>>> import numpy as np
>>> from numpy import linalg as LA
>>> np.set_printoptions(precision=3, suppress=True, linewidth=120)
>>> tidy = lambda a: np.round(a, 3) + 0
>>> feats = np.array([[-1, -3], [1, 5]])
>>> print(feats)
[[-1 -3]
 [ 1  5]]
>>> u = np.array([4, -6, 4])
>>> print(np.array([np.convolve(row, u, "same") for row in feats]))
[[ -4  -6  14]
 [  4  14 -26]]
>>> print(np.polyval(u, feats[0]))
[14 58]
>>> print(np.convolve(feats[0], u))
[ -4  -6  14 -12]
>>> vals, V = LA.eig(feats)
>>> print(tidy(feats @ V[:, 0] - vals[0] * V[:, 0]))
[0. 0.]
>>> print(tidy(np.prod(vals)))
-2.0
>>> print(tidy(np.sort(LA.eigvals(LA.inv(feats)))))
[-2.225  0.225]
>>> print(tidy(LA.eigvals(feats).sum().real))
4.0
>>> print(np.einsum("ii->", feats))
4
>>> q, r_ = LA.qr(feats)
>>> print(tidy(abs(r_[0, 0])), tidy(LA.norm(feats[:, 0])))
1.414 1.414
>>> print(tidy(np.abs(np.diag(r_))))
[1.414 1.414]
>>> print(tidy(r_))
[[1.414 5.657]
 [0.    1.414]]
>>> print(q.shape, r_.shape)
(2, 2) (2, 2)
>>> data = np.loadtxt("x.csv", delimiter=",")
>>> print(data)
[[ 1.  4.  4.]
 [ 3.  7.  4.]
 [ 0.  0.  0.]
 [ 1.  4.  4.]
 [ 1.  4.  4.]
 [ 3.  7.  4.]
 [ 2.  3.  0.]
 [ 1.  4.  4.]
 [ 6.  7.  4.]
 [ 3.  7.  4.]
 [ 0.  0.  0.]
 [ 2.  3.  0.]
 [ 0.  0.  0.]
 [ 1.  4.  4.]
 [ 0.  0.  0.]
 [ 0.  0.  0.]
 [ 4.  4.  4.]
 [ 0.  0.  0.]
 [ 7. 11.  8.]
 [ 0.  0.  0.]
 [ 4.  4.  4.]
 [ 0.  0.  0.]
 [ 4.  4.  4.]
 [ 0.  0.  0.]]
>>> theta = np.radians(180)
>>> r_ = np.eye(3)
>>> r_[2, 2] = r_[1, 1] = np.cos(theta)
>>> r_[2, 1], r_[1, 2] = -np.sin(theta), np.sin(theta)
>>> print(tidy(r_))
[[ 1.  0.  0.]
 [ 0. -1.  0.]
 [ 0.  0. -1.]]
>>> B = data @ r_.T
>>> print(tidy(LA.svd(data, compute_uv=False)), tidy(LA.svd(B, compute_uv=False)))
[29.222  5.087  3.493] [29.222  5.087  3.493]
>>> print(np.allclose(LA.norm(data, axis=1), LA.norm(B, axis=1)))
True
>>> Ac = data - data.mean(axis=0)
>>> U, sig, vt = LA.svd(Ac, full_matrices=False)
>>> print((np.sign(U[:, 0]) == np.sign(U[0, 0])).astype(int))
[1 1 0 1 1 1 0 1 1 1 0 0 0 1 0 0 1 0 1 0 1 0 1 0]
>>> print(tidy(sig))
[19.985  5.07   3.484]
>>> print(tidy((sig ** 2).sum() ** 2 / (sig ** 4).sum()))
1.192
>>> print(LA.matrix_rank(Ac))
3
>>> print(np.abs(U[:, 0]).argmax())
18
>>> print(tidy(np.abs(vt[-1])))
[0.451 0.688 0.568]
>>> hat = data @ LA.solve(data.T @ data, data.T)
>>> print(tidy(hat @ data[:, 1]))
[ 4.  7.  0.  4.  4.  7.  3.  4.  7.  7.  0.  3.  0.  4.  0.  0.  4.  0. 11.  0.  4.  0.  4.  0.]
>>> print(np.allclose(hat @ hat, hat))
True
>>> blk = np.stack([data, -1 * data, data[::-1]])
>>> print(tidy(LA.norm(blk, axis=(1, 2))))
[29.866 29.866 29.866]
>>> print((blk @ data.T).shape)
(3, 24, 24)
>>> print(LA.matrix_rank(blk))
[3 3 3]
>>> Ac = data - data.mean(axis=0)
>>> V = LA.svd(Ac)[2][:1]
>>> B = Ac - Ac @ V.T @ V
>>> print(tidy(LA.norm(B) / LA.norm(Ac)))
0.294
>>> print(tidy(B.std(axis=0)))
[0.864 0.49  0.768]
>>> print(tidy(np.diag(V.T @ V)))
[0.195 0.526 0.278]
>>> print(tidy((Ac @ V.T).std(axis=0)))
[4.079]
